% python3 -q
>>> import numpy as np
>>> import numpy.linalg as la
>>> np.set_printoptions(precision=1, suppress=True, linewidth=120, floatmode="fixed")
>>> feats = np.load("block3.npy")
>>> print(feats.round(1) + 0)
[[ 0.1  0.0 -0.2  0.1  0.0  0.0  0.0  0.1  0.0  0.1]
 [ 0.0  0.0  0.0  0.0  0.0  0.0  0.0  0.0  0.0  0.0]
 [-0.2  0.0  0.4 -0.3  0.1 -0.1  0.0 -0.2  0.0 -0.3]
 [ 0.1  0.0 -0.3  0.2  0.0  0.1  0.0  0.1  0.0  0.2]
 [ 0.0  0.0  0.1  0.0  0.0  0.0  0.0  0.0  0.0  0.0]
 [ 0.0  0.0 -0.1  0.1  0.0  0.0  0.0  0.0  0.0  0.1]
 [ 0.0  0.0  0.0  0.0  0.0  0.0  0.0  0.0  0.0  0.0]
 [ 0.1  0.0 -0.2  0.1  0.0  0.0  0.0  0.1  0.0  0.1]
 [ 0.0  0.0  0.0  0.0  0.0  0.0  0.0  0.0  0.0  0.0]
 [ 0.1  0.0 -0.3  0.2  0.0  0.1  0.0  0.1  0.0  0.2]]
>>> f, r1 = feats[5], feats[9]
>>> print(round(float(f @ f), 1))
0.0
>>> p = (f @ r1) / (f @ f) * f
>>> print(np.round((r1 - p) @ f, 1))
-0.0
>>> print(la.matrix_rank(np.outer(f, r1)))
1
>>> print(round(float(la.norm(f + r1) ** 2 + la.norm(f - r1) ** 2), 1))
0.4
>>> print(np.round(np.outer(f, r1), 1) + 0)
[[0.0 0.0 0.0 0.0 0.0 0.0 0.0 0.0 0.0 0.0]
 [0.0 0.0 0.0 0.0 0.0 0.0 0.0 0.0 0.0 0.0]
 [0.0 0.0 0.0 0.0 0.0 0.0 0.0 0.0 0.0 0.0]
 [0.0 0.0 0.0 0.0 0.0 0.0 0.0 0.0 0.0 0.0]
 [0.0 0.0 0.0 0.0 0.0 0.0 0.0 0.0 0.0 0.0]
 [0.0 0.0 0.0 0.0 0.0 0.0 0.0 0.0 0.0 0.0]
 [0.0 0.0 0.0 0.0 0.0 0.0 0.0 0.0 0.0 0.0]
 [0.0 0.0 0.0 0.0 0.0 0.0 0.0 0.0 0.0 0.0]
 [0.0 0.0 0.0 0.0 0.0 0.0 0.0 0.0 0.0 0.0]
 [0.0 0.0 0.0 0.0 0.0 0.0 0.0 0.0 0.0 0.0]]
>>> print(p.round(1) + 0)
[ 0.1  0.0 -0.3  0.2  0.0  0.1  0.0  0.1  0.0  0.2]
>>> print(np.abs(np.diag(la.qr(feats)[1])) > 1e-9)
[ True False False False False False False False False False]
>>> print(np.round(np.trace(la.pinv(feats) @ feats), 1))
1.0
>>> print(la.matrix_rank(feats, rtol=0.1))
1
>>> print(round(float(la.norm(feats, 2) / la.norm(feats)), 1))
1.0
>>> print(np.argsort(-la.norm(feats, axis=0).round(6), kind="stable")[:3])
[2 3 9]
>>> print([round(float(x), 1) for x in la.svd(feats, compute_uv=False)[:3]])
[1.0, 0.0, 0.0]
>>> x0 = np.array([1, -1, -1, 0, 1, -1, 2, 2, -1, 0])
>>> h1 = np.maximum(feats @ x0, 0)
>>> print(np.round(feats * (h1 > 1e-9)[:, None], 1) + 0)
[[ 0.1  0.0 -0.2  0.1  0.0  0.0  0.0  0.1  0.0  0.1]
 [ 0.0  0.0  0.0  0.0  0.0  0.0  0.0  0.0  0.0  0.0]
 [ 0.0  0.0  0.0  0.0  0.0  0.0  0.0  0.0  0.0  0.0]
 [ 0.1  0.0 -0.3  0.2  0.0  0.1  0.0  0.1  0.0  0.2]
 [ 0.0  0.0  0.0  0.0  0.0  0.0  0.0  0.0  0.0  0.0]
 [ 0.0  0.0 -0.1  0.1  0.0  0.0  0.0  0.0  0.0  0.1]
 [ 0.0  0.0  0.0  0.0  0.0  0.0  0.0  0.0  0.0  0.0]
 [ 0.1  0.0 -0.2  0.1  0.0  0.0  0.0  0.1  0.0  0.1]
 [ 0.0  0.0  0.0  0.0  0.0  0.0  0.0  0.0  0.0  0.0]
 [ 0.1  0.0 -0.3  0.2  0.0  0.1  0.0  0.1  0.0  0.2]]
>>> print(np.flatnonzero(h1 > 1e-9))
[0 3 5 7 8 9]
>>> print(np.tanh(feats @ x0))
[ 0.3 -0.1 -0.6  0.5 -0.1  0.2 -0.1  0.3  0.1  0.5]
>>> x0 = np.array([4, -3, 3, -1, 3, 0, 4, 3, -3, 1])
>>> print(round((x0 - feats @ x0) @ (feats @ x0), 1))
0.0
>>> print(np.round(feats @ feats @ x0, 1) + 0)
[-0.1  0.0  0.2 -0.1  0.0  0.0  0.0 -0.1  0.0 -0.1]
>>> print(np.trace(feats))
1.0
>>> print(np.round(np.eye(10) - feats, 1) + 0)
[[ 0.9  0.0  0.2 -0.1  0.0  0.0  0.0 -0.1  0.0 -0.1]
 [ 0.0  1.0  0.0  0.0  0.0  0.0  0.0  0.0  0.0  0.0]
 [ 0.2  0.0  0.6  0.3 -0.1  0.1  0.0  0.2  0.0  0.3]
 [-0.1  0.0  0.3  0.8  0.0 -0.1  0.0 -0.1  0.0 -0.2]
 [ 0.0  0.0 -0.1  0.0  1.0  0.0  0.0  0.0  0.0  0.0]
 [ 0.0  0.0  0.1 -0.1  0.0  1.0  0.0  0.0  0.0 -0.1]
 [ 0.0  0.0  0.0  0.0  0.0  0.0  1.0  0.0  0.0  0.0]
 [-0.1  0.0  0.2 -0.1  0.0  0.0  0.0  0.9  0.0 -0.1]
 [ 0.0  0.0  0.0  0.0  0.0  0.0  0.0  0.0  1.0  0.0]
 [-0.1  0.0  0.3 -0.2  0.0 -0.1  0.0 -0.1  0.0  0.8]]
>>> F = np.load("case8.npy")
>>> print(F)
[[ 3 -2  3  1  3  2]
 [-1  0 -2  2 -2 -1]
 [-3  2  2  3  1  0]
 [ 3 -1 -3  0 -2  0]
 [ 3  3 -2  0  3 -1]
 [ 2  1 -1  3 -1  1]
 [ 1 -3  1  1  0  3]
 [ 2  1  2 -3  2  3]
 [ 1 -2 -1  5 -1  0]]
>>> print(round(la.norm(F[5], 1), 1), round(float(la.norm(F[5], np.inf)), 1))
9.0 3.0
>>> print(round(float(la.norm(F) ** 2 / la.norm(F, 2) ** 2), 1))
3.0
>>> print(np.round(la.norm(F[5] - F[2]), 1))
6.3
>>> print(la.norm(F, axis=0))
[6.9 5.7 6.1 7.6 5.7 5.0]
>>> M = np.load("m.npy")
>>> print(M.round(1) + 0)
[[1.0 0.2 0.0 0.0 0.0 0.0]
 [0.2 1.0 0.2 0.0 0.0 0.0]
 [0.0 0.2 1.0 0.2 0.0 0.0]
 [0.0 0.0 0.2 1.0 0.2 0.0]
 [0.0 0.0 0.0 0.2 1.0 0.2]
 [0.0 0.0 0.0 0.0 0.2 1.0]]
>>> print(np.count_nonzero(M))
36
>>> print(np.round(M - M[0], 1) + 0)
[[ 0.0  0.0  0.0  0.0  0.0  0.0]
 [-0.8  0.8  0.2  0.0  0.0  0.0]
 [-1.0  0.0  1.0  0.2  0.0  0.0]
 [-1.0 -0.2  0.2  1.0  0.2  0.0]
 [-1.0 -0.2  0.0  0.2  1.0  0.2]
 [-1.0 -0.2  0.0  0.0  0.2  1.0]]
>>> print(M.sum(axis=0))
[1.2 1.4 1.5 1.5 1.4 1.2]
>>> print(M.mean(axis=0))
[0.2 0.2 0.2 0.2 0.2 0.2]
>>> print(M.shape)
(6, 6)
>>> print(M.sum(axis=1))
[1.2 1.4 1.5 1.5 1.4 1.2]
>>> print(np.round(np.diff(M, axis=0), 1) + 0)
[[-0.8  0.8  0.2  0.0  0.0  0.0]
 [-0.2 -0.8  0.8  0.2  0.0  0.0]
 [ 0.0 -0.2 -0.8  0.8  0.2  0.0]
 [ 0.0  0.0 -0.2 -0.8  0.8  0.2]
 [ 0.0  0.0  0.0 -0.2 -0.8  0.8]]
>>> evals, evecs = la.eigh(M)
>>> x0 = np.array([1, 1, 1, -2, -2, 1])
>>> print(la.eigvalsh(M[1:, 1:]))
[0.7 0.8 0.9 1.2 1.4]
>>> print(np.round(np.abs(M).sum(axis=1).max(), 1), round(np.abs(evals).max(), 1))
1.5 1.4
>>> print(np.round(x0 @ M @ x0, 1))
12.3
>>> print(np.round(evecs * np.maximum(evals, 0) @ evecs.T, 1) + 0)
[[1.0 0.2 0.0 0.0 0.0 0.0]
 [0.2 1.0 0.2 0.0 0.0 0.0]
 [0.0 0.2 1.0 0.2 0.0 0.0]
 [0.0 0.0 0.2 1.0 0.2 0.0]
 [0.0 0.0 0.0 0.2 1.0 0.2]
 [0.0 0.0 0.0 0.0 0.2 1.0]]
>>> print(np.round(evecs * np.sqrt(evals) @ evecs.T, 1) + 0)
[[1.0 0.1 0.0 0.0 0.0 0.0]
 [0.1 1.0 0.1 0.0 0.0 0.0]
 [0.0 0.1 1.0 0.1 0.0 0.0]
 [0.0 0.0 0.1 1.0 0.1 0.0]
 [0.0 0.0 0.0 0.1 1.0 0.1]
 [0.0 0.0 0.0 0.0 0.1 1.0]]
>>> f = np.array([3, 3, -1, -1, 1, 0])
>>> B = M + np.outer(f, np.eye(6)[5])
>>> print(np.round(la.det(B) / la.det(M), 1), round(1 + la.solve(M, f)[5], 1))
0.8 0.8
>>> print(la.matrix_rank(B - M))
1
>>> print(la.matrix_rank(la.inv(B) - la.inv(M), tol=1e-8))
1
>>> print(np.round(la.matrix_power(M, 4), 1) + 0)
[[1.3 0.9 0.4 0.2 0.1 0.0]
 [0.9 1.5 1.0 0.5 0.2 0.1]
 [0.4 1.0 1.6 1.0 0.5 0.2]
 [0.2 0.5 1.0 1.6 1.0 0.4]
 [0.1 0.2 0.5 1.0 1.5 0.9]
 [0.0 0.1 0.2 0.4 0.9 1.3]]
>>> print(np.sort(np.abs(la.eigvals(M))))
[0.7 0.8 0.9 1.0 1.2 1.4]
>>> print(np.round((M + M.T) / 2, 1) + 0)
[[1.0 0.2 0.0 0.0 0.0 0.0]
 [0.2 1.0 0.2 0.0 0.0 0.0]
 [0.0 0.2 1.0 0.2 0.0 0.0]
 [0.0 0.0 0.2 1.0 0.2 0.0]
 [0.0 0.0 0.0 0.2 1.0 0.2]
 [0.0 0.0 0.0 0.0 0.2 1.0]]
>>> evals, evecs = la.eigh(M)
>>> print(np.round(evecs.T @ M @ evecs, 1) + 0)
[[0.7 0.0 0.0 0.0 0.0 0.0]
 [0.0 0.8 0.0 0.0 0.0 0.0]
 [0.0 0.0 0.9 0.0 0.0 0.0]
 [0.0 0.0 0.0 1.0 0.0 0.0]
 [0.0 0.0 0.0 0.0 1.2 0.0]
 [0.0 0.0 0.0 0.0 0.0 1.4]]
>>> print(evals)
[0.7 0.8 0.9 1.0 1.2 1.4]
>>> print(la.eigvalsh(M @ M))
[0.5 0.6 0.8 1.1 1.5 2.0]
>>> print(np.round(evecs @ np.diag(evals) @ evecs.T, 1) + 0)
[[1.0 0.2 0.0 0.0 0.0 0.0]
 [0.2 1.0 0.2 0.0 0.0 0.0]
 [0.0 0.2 1.0 0.2 0.0 0.0]
 [0.0 0.0 0.2 1.0 0.2 0.0]
 [0.0 0.0 0.0 0.2 1.0 0.2]
 [0.0 0.0 0.0 0.0 0.2 1.0]]
>>> basis = np.array([[3, 1, 3, 1, 1], [1, 3, 0, 1, 2]])
>>> data = np.repeat(basis, 31 // 2, axis=0)
>>> rng = np.random.default_rng(8614)
>>> data = data + 0.3 * rng.normal(size=data.shape)
>>> print(data.round(1) + 0)
[[ 2.8  0.8  2.9  0.6  0.5]
 [ 3.1  1.1  2.9  0.6  1.5]
 [ 3.1  1.9  3.0  0.8  0.9]
 [ 2.7  1.0  3.0  1.2  1.1]
 [ 2.7  1.0  3.0  0.8  1.0]
 [ 2.8  1.1  3.1  1.1  1.5]
 [ 2.6  0.5  2.7  0.9  1.1]
 [ 3.5  0.7  3.3  1.1  1.1]
 [ 2.9  1.6  3.1  0.8  1.6]
 [ 3.5  1.1  2.9  1.1  0.6]
 [ 3.3  0.7  2.5  1.3  0.1]
 [ 3.1  1.3  3.0  1.0  1.4]
 [ 3.1  0.8  3.5  0.9  1.0]
 [ 3.3  0.8  2.5  0.7  0.8]
 [ 2.8  1.2  3.1  1.3  0.9]
 [ 0.9  3.4 -0.5  0.8  1.8]
 [ 0.8  3.2  0.4  1.4  1.7]
 [ 1.3  3.0 -0.4  0.6  1.7]
 [ 1.2  3.2 -0.5  0.7  1.8]
 [ 1.1  3.5  0.2  1.2  1.9]
 [ 1.1  3.4  0.5  1.4  1.6]
 [ 1.0  3.3  0.4  1.2  2.1]
 [ 1.6  3.1  0.0  1.4  2.3]
 [ 1.4  2.8 -0.1  1.4  1.8]
 [ 0.8  2.6 -0.1  0.8  2.0]
 [ 1.1  2.6  0.1  1.2  1.9]
 [ 1.4  3.3  0.4  0.7  2.2]
 [ 1.1  2.8  0.3  1.9  1.9]
 [ 1.3  2.9 -0.3  0.5  1.9]
 [ 1.1  2.9  0.1  1.1  2.3]]
>>> cen = data - data.mean(axis=0)
>>> evecs = la.svd(cen)[2][:2]
>>> B = cen - cen @ evecs.T @ evecs
>>> print(np.round(np.cov(cen @ evecs.T, rowvar=False), 1) + 0)
[[4.5 0.0]
 [0.0 0.2]]
>>> print(np.diag(evecs.T @ evecs))
[0.2 0.4 0.9 0.1 0.4]
>>> print((cen @ evecs.T).std(axis=0))
[2.1 0.4]
